% python3 -q
>>> import numpy as np
>>> from numpy import linalg as LA
>>> np.set_printoptions(precision=3, suppress=True, linewidth=160, sign=" ")
>>> J = np.load("dump.npy")
>>> J
array([[ -99.945, -148.007,  -74.078,  -61.976,  -59.956, -124.   ],
       [  15.91 ,   10.913,   30.112,    0.063,   25.04 ,    5.91 ],
       [  55.99 ,   56.114,   50.035,   10.035,   39.921,   35.856],
       [ -65.13 , -117.172,  -38.077,  -58.951,  -30.802, -106.177],
       [  55.017,   72.224,   39.91 ,   25.057,   31.996,   55.977]])
>>> t = np.radians(36)
>>> r_ = np.eye(6)
>>> r_[4, 4] = r_[0, 0] = np.cos(t)
>>> r_[4, 0], r_[0, 4] = -np.sin(t), np.sin(t)
>>> r_
array([[ 0.809,  0.   ,  0.   ,  0.   ,  0.588,  0.   ],
       [ 0.   ,  1.   ,  0.   ,  0.   ,  0.   ,  0.   ],
       [ 0.   ,  0.   ,  1.   ,  0.   ,  0.   ,  0.   ],
       [ 0.   ,  0.   ,  0.   ,  1.   ,  0.   ,  0.   ],
       [-0.588,  0.   ,  0.   ,  0.   ,  0.809,  0.   ],
       [ 0.   ,  0.   ,  0.   ,  0.   ,  0.   ,  1.   ]])
>>> M2 = J @ r_.T
>>> M2
array([[-116.098, -148.007,  -74.078,  -61.976,   10.241, -124.   ],
       [  27.59 ,   10.913,   30.112,    0.063,   10.906,    5.91 ],
       [  68.762,   56.114,   50.035,   10.035,   -0.613,   35.856],
       [ -70.796, -117.172,  -38.077,  -58.951,   13.363, -106.177],
       [  63.316,   72.224,   39.91 ,   25.057,   -6.453,   55.977]])
>>> LA.svd(J, compute_uv=False), LA.svd(M2, compute_uv=False)
(array([ 346.813,   56.89 ,   11.229,    0.148,    0.07 ]), array([ 346.813,   56.89 ,   11.229,    0.148,    0.07 ]))
>>> np.abs(M2 - J).max(axis=0)
array([ 16.153,   0.   ,   0.   ,   0.   ,  70.197,   0.   ])
>>> np.allclose(J @ J.T, M2 @ M2.T)
True
>>> round(float(LA.det(r_)), 3), round(float(np.trace(r_)), 3)
(1.0, 5.618)
>>> u, g = J[3], J[1]
>>> round(float(u @ g), 3)
-4863.993
>>> p = (u @ g) / (u @ u) * u
>>> np.round(LA.norm(u + g) ** 2 + LA.norm(u - g) ** 2, 3)
np.float64(74118.958)
>>> g - p
array([ 6.889, -5.316, 24.838, -8.102, 20.774, -8.796])
>>> np.round(LA.norm(J, 2) / LA.norm(J), 3)
np.float64(0.986)
>>> blk = np.stack([J, -2 * J, J[::-1]])
>>> (blk @ J.T).shape
(3, 5, 5)
>>> LA.norm(blk, axis=(1, 2))
array([ 351.628,  703.255,  351.628])
>>> blk.sum(axis=0)
array([[ 154.962,  220.231,  113.988,   87.033,   91.952,  179.977],
       [ -81.04 , -128.085,  -68.189,  -59.014,  -55.842, -112.087],
       [   0.   ,    0.   ,    0.   ,    0.   ,    0.   ,    0.   ],
       [  81.04 ,  128.085,   68.189,   59.014,   55.842,  112.087],
       [-154.962, -220.231, -113.988,  -87.033,  -91.952, -179.977]])
>>> np.einsum("bij,cij->bc", blk, blk)
array([[ 123642.06 , -247284.12 ,  -57075.218],
       [-247284.12 ,  494568.239,  114150.437],
       [ -57075.218,  114150.437,  123642.06 ]])
>>> blk.shape
(3, 5, 6)
>>> U, sigma, VT = LA.svd(J)
>>> sigma
array([ 346.813,   56.89 ,   11.229,    0.148,    0.07 ])
>>> M2 = U[:, :3] @ np.diag(sigma[:3]) @ VT[:3]
>>> round(float(LA.norm(J - M2, 2)), 3), round(sigma[3], 3)
(0.148, np.float64(0.148))
>>> np.round(np.abs(J - M2).max(), 3)
np.float64(0.066)
>>> round(float(LA.norm(J - M2) / LA.norm(J)), 3)
0.0
>>> W0 = np.load("case1.npy")
>>> W0
array([[ 0, -1, -2,  1],
       [ 5,  4,  3,  6],
       [ 1,  0, -1,  2],
       [ 1,  0, -1,  2],
       [ 5,  4,  3,  6]])
>>> r = LA.matrix_rank(W0)
>>> r
np.int64(2)
>>> ns = LA.svd(W0)[2][r:].T
>>> [int(LA.matrix_rank(W0[:i])) for i in range(1, len(W0) + 1)]
[1, 2, 2, 2, 2]
>>> ns.shape
(4, 2)
>>> [int(LA.matrix_rank(np.delete(W0, i, axis=0))) for i in range(5)]
[2, 2, 2, 2, 2]
>>> np.allclose(W0 @ ns, 0)
True
>>> G = W0.T @ W0
>>> np.diag(G)
array([ 52,  33,  24,  81])
>>> np.trace(G), (W0 ** 2).sum()
(np.int64(190), np.int64(190))
>>> np.allclose(G, G.T)
True
>>> np.round(LA.svd(W0, compute_uv=False) ** 2, 3) + 0
array([ 176.884,   13.116,    0.   ,    0.   ])
>>> (W0 @ W0.T).shape
(5, 5)
>>> E = np.load("mat.npy")
>>> E
array([[-2.,  0., -3.,  0.,  0.,  0.],
       [ 0., -2.,  0.,  0.,  0., -3.],
       [-3.,  0., -2.,  0.,  0.,  0.],
       [ 0.,  0.,  0., -2., -3.,  0.],
       [ 0.,  0.,  0., -3., -2.,  0.],
       [ 0., -3.,  0.,  0.,  0., -2.]])
>>> # symmetric
>>> x0 = np.array([0, -3, 3, -2, -3, 2])
>>> y = E @ x0
>>> b, lr = np.zeros(6), 1 / LA.norm(E, 2) ** 2
>>> for i in range(60):
...     b -= lr * E.T @ (E @ b - y)
...     if i % 10 == 0: print(i, round(LA.norm(E @ b - y), 3))
... 
0 4.016
10 2.67
20 1.775
30 1.18
40 0.785
50 0.522
>>> b
array([ 0.13 , -2.784,  2.87 , -2.043, -2.957,  1.784])
>>> LA.matrix_power(E, 2)
array([[ 13.,   0.,  12.,   0.,   0.,   0.],
       [  0.,  13.,   0.,   0.,   0.,  12.],
       [ 12.,   0.,  13.,   0.,   0.,   0.],
       [  0.,   0.,   0.,  13.,  12.,   0.],
       [  0.,   0.,   0.,  12.,  13.,   0.],
       [  0.,  12.,   0.,   0.,   0.,  13.]])
>>> np.round(LA.det(E), 3)
np.float64(-125.0)
>>> np.trace(E)
np.float64(-12.0)
>>> E @ E
array([[ 13.,   0.,  12.,   0.,   0.,   0.],
       [  0.,  13.,   0.,   0.,   0.,  12.],
       [ 12.,   0.,  13.,   0.,   0.,   0.],
       [  0.,   0.,   0.,  13.,  12.,   0.],
       [  0.,   0.,   0.,  12.,  13.,   0.],
       [  0.,  12.,   0.,   0.,   0.,  13.]])
>>> np.sort(np.abs(LA.eigvals(E)))
array([ 1.,  1.,  1.,  5.,  5.,  5.])
>>> round(np.abs(LA.eigvals(E)).max(), 3)
np.float64(5.0)
>>> np.allclose(E @ E.T, E.T @ E)
True
>>> rng = np.random.default_rng(113304)
>>> M2 = E + rng.integers(-2, 3, (6, 3)) @ rng.integers(-2, 3, (3, 6))
>>> M2
array([[-3.,  1., -2.,  1., -4., -3.],
       [ 2.,  1., -3.,  3., -5., -1.],
       [ 1., -5., -1.,  3.,  1.,  0.],
       [ 3.,  4., -5.,  1., -7.,  5.],
       [ 7., -1., -4.,  3., -5.,  5.],
       [ 3., -3., -3.,  1.,  2.,  3.]])
>>> LA.matrix_rank(M2 - E, tol=1e-8)
np.int64(3)
>>> def softmax(z):
...     e = np.exp(z - z.max(axis=-1, keepdims=True))
...     return e / e.sum(axis=-1, keepdims=True)
... 
>>> np.round(softmax(10 * E[5]), 3) + 0
array([ 0.25,  0.  ,  0.25,  0.25,  0.25,  0.  ])
>>> softmax(E[5])
array([ 0.239,  0.012,  0.239,  0.239,  0.239,  0.032])
>>> att = E @ E.T / np.sqrt(6)
>>> softmax(att + np.triu(np.full(att.shape, -np.inf), 1))
array([[ 1.   ,  0.   ,  0.   ,  0.   ,  0.   ,  0.   ],
       [ 0.005,  0.995,  0.   ,  0.   ,  0.   ,  0.   ],
       [ 0.398,  0.003,  0.599,  0.   ,  0.   ,  0.   ],
       [ 0.005,  0.005,  0.005,  0.985,  0.   ,  0.   ],
       [ 0.003,  0.003,  0.003,  0.396,  0.595,  0.   ],
       [ 0.003,  0.395,  0.003,  0.003,  0.003,  0.594]])
>>> softmax(att)[5] @ E
array([-0.015, -2.57 , -0.015, -0.015, -0.015, -2.371])
